$ ipython --no-banner

In [1]: import numpy as np

In [2]: import numpy.linalg as la

In [3]: np.set_printoptions(precision=1, suppress=True, linewidth=200)

In [4]: def rd(a):
   ...:     return np.round(a, 1) + 0
   ...: 

In [5]: arr = np.loadtxt("x.csv", delimiter=",")

In [6]: print(rd(arr))
[[  3.5  13.5 -11.9]
 [  2.8  12.8 -11.7]
 [ -0.1   9.8 -10.7]
 [ -0.3   9.5 -10.6]
 [ -1.9   7.6  -9.9]
 [ -2.7   6.5  -9.4]
 [ -3.9   4.5  -8.4]
 [ -4.1   4.3  -8.3]
 [ -4.8   2.8  -7.4]
 [ -5.    2.1  -6.9]
 [ -5.1   1.6  -6.5]
 [ -4.9  -0.2  -4.7]
 [ -3.2  -1.4  -2.3]
 [ -2.4  -1.3  -1.6]
 [ -2.1  -1.3  -1.3]
 [ -1.6  -1.1  -1. ]
 [ -1.5  -1.1  -0.9]
 [ -1.2  -1.   -0.7]
 [ -1.1  -0.9  -0.6]
 [ -0.5  -0.5  -0.3]
 [ -0.3  -0.3  -0.1]
 [ -0.2  -0.3  -0.1]
 [  0.    0.    0. ]
 [  0.5   0.9   0.2]
 [  0.5   2.8   0.1]
 [  0.5   2.9   0. ]
 [  0.2   3.4  -0.1]
 [  0.2   3.4  -0.1]
 [ -1.2   5.3  -1. ]
 [ -1.8   5.8  -1.3]
 [ -2.6   6.5  -1.8]
 [ -3.3   6.9  -2.1]
 [ -5.3   8.2  -3.2]
 [ -5.6   8.3  -3.3]
 [-10.8  10.6  -5.8]
 [-11.5  10.9  -6.1]
 [-18.7  13.1  -9.3]
 [-19.1  13.2  -9.5]
 [-20.1  13.5 -10. ]
 [-43.9  18.  -19.9]]

In [7]: W = np.array([[-2, -2], [-1, 0], [1, 0]])

In [8]: b = np.array([7, 8])

In [9]: hid = np.maximum(arr @ W + b, 0)

In [10]: print(la.matrix_rank(hid))
2

In [11]: print(rd((hid > 0).mean(axis=0)))
[0.8 1. ]

In [12]: print((hid > 0).astype(int))
[[0 1]
 [0 1]
 [0 1]
 [0 1]
 [0 1]
 [0 1]
 [1 1]
 [1 1]
 [1 1]
 [1 1]
 [1 1]
 [1 1]
 [1 1]
 [1 1]
 [1 1]
 [1 1]
 [1 1]
 [1 1]
 [1 1]
 [1 1]
 [1 1]
 [1 1]
 [1 1]
 [1 1]
 [1 1]
 [1 1]
 [1 1]
 [1 1]
 [1 1]
 [1 1]
 [1 1]
 [1 1]
 [1 1]
 [1 1]
 [1 1]
 [1 1]
 [1 1]
 [1 1]
 [1 1]
 [1 1]]

In [13]: W2 = np.array([[0, 0, 0], [0, 1, 2]])

In [14]: print(W @ W2)
[[ 0 -2 -4]
 [ 0  0  0]
 [ 0  0  0]]

In [15]: print((hid @ W2).round(6).argmax(axis=1))
[2 2 2 2 2 2 2 2 2 2 2 2 2 2 2 2 2 2 2 2 2 2 2 2 2 2 2 2 2 2 2 2 2 2 2 2 2 2 2 2]
